>>> import numpy as np
>>> from numpy import linalg as LA
>>> np.set_printoptions(precision=2, suppress=True, linewidth=120, legacy="1.25")
>>> m1 = np.loadtxt("case3.csv", delimiter=",")
>>> m1
array([[ 0.1, -0.6, -0.3, -0.4,  1.5,  0. ,  0.6,  0.4,  0.7],
       [-0.2, -0.4, -1. ,  1.2,  0.1, -2.2,  0.1,  0.3, -0.4],
       [-0.5,  1.4,  0.2,  0.5, -1.4, -0.2,  0.7,  0.1,  0.2],
       [-0.8,  0.1,  0.5,  0.1,  0.1, -0.7, -0.1, -0.3,  0. ],
       [-1.5, -1.4,  0.9, -0.2,  0.8, -0.7, -0.9,  1.4, -0.9],
       [ 0.1,  0.1, -0.5,  0.1,  0.2,  1. , -1.1, -0.5, -0.2],
       [-0.9, -0.1,  1.5,  0.5, -0.9,  2. ,  1.4,  0.1,  0.5],
       [ 1.3, -1.3,  0.1,  0.2,  0.8,  2. ,  0.2, -0.3, -1.1],
       [-1. , -0.8,  0.8, -1.7, -2. ,  1.1,  1.2, -0.5,  0.9],
       [ 0.2, -0.4,  1.1,  1.7,  0.7, -1. , -0.8, -2.1,  1.3],
       [ 0.9, -0.4, -0.3, -1.3,  1.7,  0.6,  1.2,  0.6,  0.3],
       [-0.6,  0.1, -0.4,  0. ,  0.1,  1.1,  0.6,  1.7, -0.9],
       [ 0.8, -1.1, -0.3,  1. ,  0.6, -0.9, -0.1, -0.7,  1.4]])
>>> hat = m1 @ LA.solve(m1.T @ m1, m1.T)
>>> np.allclose(hat @ hat, hat)
True
>>> x0 = np.array([-2, -2, 3, 1, 3, -2, 1, 1, -2])
>>> y = m1 @ x0
>>> beta, lr = np.zeros(9), 1 / LA.norm(m1, 2) ** 2
>>> for i in range(15):
...     beta -= lr * m1.T @ (m1 @ beta - y)
...     if i % 5 == 0: print(i, round(LA.norm(m1 @ beta - y), 2))
... 
0 11.01
5 2.96
10 1.92
>>> beta
array([-2.  , -2.21,  2.58,  1.17,  2.72, -1.68,  0.39,  1.58, -1.2 ])
>>> other = np.c_[m1[:, :7] @ np.array([[0, 3, 3, 1, 2, 0, 1],
...     [2, 3, 3, 2, 2, 2, 0],
...     [2, 2, 1, 3, 3, 0, 0],
...     [3, 2, 1, 1, 1, 3, 3],
...     [3, 1, 3, 3, 0, 2, 2],
...     [2, 2, 2, 3, 0, 3, 2],
...     [1, 0, 3, 3, 2, 1, 3]]), np.array([1, 1, 2, -2, -1, 0, 3, 3, 0, 2, 0, 0, 0])]
>>> other.round(2) + 0
array([[ 2.1, -1.4,  4.1,  3.9, -1.1,  1.2,  3.7,  1. ],
       [-3.2, -5.7, -5.4, -8.8, -2.8, -3.5, -0.5,  1. ],
       [ 0.8,  2.3,  0.9,  0.7,  4.3,  1.6, -0.1,  2. ],
       [ 0.3, -2.2, -2.9, -1.1,  0. , -1.5, -2. , -2. ],
       [-1.5, -7.9, -9.7, -4.2, -5.1, -4.8, -4.6, -1. ],
       [ 1. ,  2. , -0.5, -0.8, -3.2,  2.8, -0.5,  0. ],
       [ 7. ,  4.1,  4.5, 11.4,  5.8,  6.9,  7. ,  3. ],
       [ 4.8,  5.4,  7.3,  8.2,  0.9,  5.8,  8.1,  3. ],
       [-7.7, -7. , -6.5, -1. , -0.5, -6.2, -4.3,  0. ],
       [ 5.8,  3.7, -0.1,  1.1,  3. ,  1.9,  2.3,  2. ],
       [ 2.2,  1.2,  9.8,  8.4,  1.2,  1.7,  5.2,  0. ],
       [ 2.5,  0. ,  2.4,  3.8, -1. ,  4.3,  3.6,  0. ],
       [ 0.1, -0.7, -0.5, -2.5, -0.7, -0.8,  2.9,  0. ]])
>>> np.round(LA.norm(other - m1 @ LA.lstsq(m1, other)[0], axis=0), 2) + 0
array([0.  , 0.  , 0.  , 0.  , 0.  , 0.  , 0.  , 2.85])
>>> np.round(LA.lstsq(m1, other[:, 0])[0], 2) + 0
array([0., 2., 2., 3., 3., 2., 1., 0., 0.])
>>> LA.matrix_rank(other)
8
>>> E = 2 * np.eye(6) + np.eye(6, k=1)
>>> E
array([[2., 1., 0., 0., 0., 0.],
       [0., 2., 1., 0., 0., 0.],
       [0., 0., 2., 1., 0., 0.],
       [0., 0., 0., 2., 1., 0.],
       [0., 0., 0., 0., 2., 1.],
       [0., 0., 0., 0., 0., 2.]])
>>> rng = np.random.default_rng(254)
>>> idx = rng.permutation(6)
>>> other = E[:, idx] * rng.choice([-1, 1], 6)
>>> other
array([[-1., -0.,  2.,  0., -0., -0.],
       [-2., -0.,  0.,  0., -0., -1.],
       [-0., -1.,  0.,  0., -0., -2.],
       [-0., -2.,  0.,  1., -0., -0.],
       [-0., -0.,  0.,  2., -1., -0.],
       [-0., -0.,  0.,  0., -2., -0.]])
>>> Uu, _, vt = LA.svd(E.T @ other)
>>> np.round(LA.lstsq(E, other)[0], 2) + 0
array([[ 0.,  0.,  1.,  0.,  0.,  0.],
       [-1.,  0.,  0.,  0.,  0.,  0.],
       [ 0.,  0.,  0.,  0.,  0., -1.],
       [ 0., -1.,  0.,  0.,  0.,  0.],
       [ 0.,  0.,  0.,  1.,  0.,  0.],
       [ 0.,  0.,  0.,  0., -1.,  0.]])
>>> idx
array([1, 3, 0, 4, 5, 2])
>>> np.round(Uu @ vt, 2) + 0
array([[ 0.,  0.,  1.,  0.,  0.,  0.],
       [-1.,  0.,  0.,  0.,  0.,  0.],
       [ 0.,  0.,  0.,  0.,  0., -1.],
       [ 0., -1.,  0.,  0.,  0.,  0.],
       [ 0.,  0.,  0.,  1.,  0.,  0.],
       [ 0.,  0.,  0.,  0., -1.,  0.]])
>>> round(LA.norm(other), 2)
5.39
>>> other.sum(axis=0)
array([-3., -3.,  2.,  3., -3., -3.])
>>> np.diff(other, axis=0)
array([[-1.,  0., -2.,  0.,  0., -1.],
       [ 2., -1.,  0.,  0.,  0., -1.],
       [ 0., -1.,  0.,  1.,  0.,  2.],
       [ 0.,  2.,  0.,  1., -1.,  0.],
       [ 0.,  0.,  0., -2., -1.,  0.]])
>>> other.shape
(6, 6)
>>> other.sum(axis=1)
array([ 1., -3., -3., -1.,  1., -2.])
>>> np.unravel_index(np.abs(other).argmax(), other.shape)
(0, 2)
>>> np.count_nonzero(other)
11
>>> np.abs(other).max()
2.0
>>> O, R = LA.qr(E)
>>> np.trace(O @ O.T)
6.0
>>> abs(R[0, 0]), round(LA.norm(E[:, 0]), 2)
(2.0, 2.0)
>>> R
array([[2., 1., 0., 0., 0., 0.],
       [0., 2., 1., 0., 0., 0.],
       [0., 0., 2., 1., 0., 0.],
       [0., 0., 0., 2., 1., 0.],
       [0., 0., 0., 0., 2., 1.],
       [0., 0., 0., 0., 0., 2.]])
>>> O.T @ O
array([[1., 0., 0., 0., 0., 0.],
       [0., 1., 0., 0., 0., 0.],
       [0., 0., 1., 0., 0., 0.],
       [0., 0., 0., 1., 0., 0.],
       [0., 0., 0., 0., 1., 0.],
       [0., 0., 0., 0., 0., 1.]])
>>> O.shape, R.shape
((6, 6), (6, 6))
>>> [int(LA.matrix_rank(LA.matrix_power(E, p))) for p in range(1, 7)]
[6, 6, 6, 6, 6, 6]
>>> E @ E
array([[4., 4., 1., 0., 0., 0.],
       [0., 4., 4., 1., 0., 0.],
       [0., 0., 4., 4., 1., 0.],
       [0., 0., 0., 4., 4., 1.],
       [0., 0., 0., 0., 4., 4.],
       [0., 0., 0., 0., 0., 4.]])
>>> O, vecs = LA.qr(E[:, :1])[0], LA.qr(E[:, 1:])[0]
>>> s = LA.svd(O.T @ vecs, compute_uv=False)
>>> (s > 0.9).sum()
0
>>> round(float(LA.norm(O @ O.T - vecs @ vecs.T, 2)), 2)
1.0
>>> arr = np.load("dump.npy")
>>> arr
array([[-0.99,  0.71, -0.99,  0.67,  0.46,  0.93,  0.87, -0.99,  0.99, -0.88,  0.95],
       [-0.98,  0.79, -0.62, -0.77,  1.  ,  0.99,  0.95, -0.95, -0.9 , -0.55, -0.74],
       [ 0.41,  0.2 ,  0.89,  0.42,  0.  , -0.96, -0.29,  0.73, -0.73,  0.19,  0.9 ],
       [ 0.63,  0.08,  0.98, -0.8 ,  0.95, -0.59, -0.35,  0.92, -1.  ,  0.73, -0.96],
       [-0.97, -0.04, -1.  ,  0.92, -1.  ,  0.99,  0.59, -1.  ,  1.  , -0.94,  0.94],
       [-0.69,  0.43, -0.36, -0.2 ,  0.81,  0.52,  0.36, -0.46, -0.4 , -0.17, -0.39],
       [-0.98,  0.88, -1.  ,  1.  , -0.99, -0.99, -0.68, -0.82,  1.  , -0.84,  1.  ],
       [ 0.98, -0.51,  1.  , -0.48, -0.42, -0.98, -0.92,  0.99, -0.99,  0.88, -0.91],
       [ 1.  , -1.  ,  1.  , -1.  ,  0.4 , -0.93, -0.68,  1.  , -1.  ,  1.  , -1.  ],
       [ 0.29,  0.52,  0.48,  0.69, -0.86, -1.  , -0.98,  0.97, -0.73,  0.67, -0.74],
       [ 0.16, -0.25, -0.97,  0.89, -1.  , -0.74, -0.86, -0.04,  1.  , -0.23,  0.7 ],
       [ 1.  , -0.98,  0.71, -0.83, -1.  ,  0.85, -0.87,  0.93,  0.43,  0.84, -1.  ]])
>>> x0 = np.array([2, 3, 3, 1, 2, 3, 0, 2, 1, 3, 1])
>>> np.einsum("ij,j->i", arr, x0)
array([-1.12, -2.44,  3.83,  5.84, -6.05, -0.41, -8.43,  1.89,  2.01,  2.03, -5.74,  4.72])
>>> LA.norm(arr @ x0) <= LA.norm(arr, 2) * LA.norm(x0) + 1e-9
True
>>> (arr * x0).sum(axis=1)
array([-1.12, -2.44,  3.83,  5.84, -6.05, -0.41, -8.43,  1.89,  2.01,  2.03, -5.74,  4.72])
>>> other = np.c_[arr[:, :7] @ np.array([[0, 0, 3, 3, 0, 2, 2],
...     [2, -2, 3, 1, -2, 0, -3],
...     [2, -3, -1, -2, 0, -2, -3],
...     [2, -3, -2, -3, -2, 3, -3],
...     [1, -1, 1, 2, 3, 2, 3],
...     [0, -3, 3, -2, 2, -1, 0],
...     [-1, 1, 2, -1, 2, 2, 2]]), np.array([0, -2, -2, 2, 1, -1, 2, -2, -2, 2, 1, -1])]
>>> other
array([[  0.37,  -2.84,   3.8 ,  -4.1 ,   2.22,   3.74,  -0.03,   0.  ],
       [ -1.15,  -0.43,   7.46,   0.47,   6.84,  -0.12,   4.74,  -2.  ],
       [  3.31,  -1.74,  -3.36,   0.6 ,  -3.74,   0.68,  -4.29,  -2.  ],
       [  1.82,  -0.23,   1.23,   5.84,   2.41,  -1.31,   2.63,   2.  ],
       [ -1.83,  -1.06,  -0.72,  -8.28,  -1.6 ,   1.01,  -3.4 ,   1.  ],
       [  0.19,  -1.19,   3.07,  -0.1 ,   3.73,   0.56,   2.16,  -1.  ],
       [  1.45,   1.52,  -6.62,  -2.38, -10.07,   0.69,  -8.93,   2.  ],
       [  0.52,   1.9 ,  -3.83,   3.91,  -3.08,  -3.18,  -1.17,  -2.  ],
       [ -0.92,   3.71,  -2.75,   6.34,   1.98,  -2.63,   4.84,  -2.  ],
       [  3.5 ,  -1.67,  -5.25,  -0.38,  -8.96,  -0.99,  -9.03,   2.  ],
       [ -0.8 ,   3.1 ,  -6.02,  -0.16,  -7.48,   1.95,  -3.41,   1.  ],
       [ -2.33,  -0.1 ,   0.82,   0.26,   0.58,  -6.5 ,   0.56,  -1.  ]])
>>> LA.matrix_rank(other)
8
>>> np.round(LA.norm(other - arr @ LA.lstsq(arr, other)[0], axis=0), 2) + 0
array([0.  , 0.  , 0.  , 0.  , 0.  , 0.  , 0.  , 1.67])
>>> np.round(LA.lstsq(arr, other[:, 0])[0], 2) + 0
array([ 0.,  2.,  2.,  2.,  1.,  0., -1.,  0.,  0.,  0.,  0.])
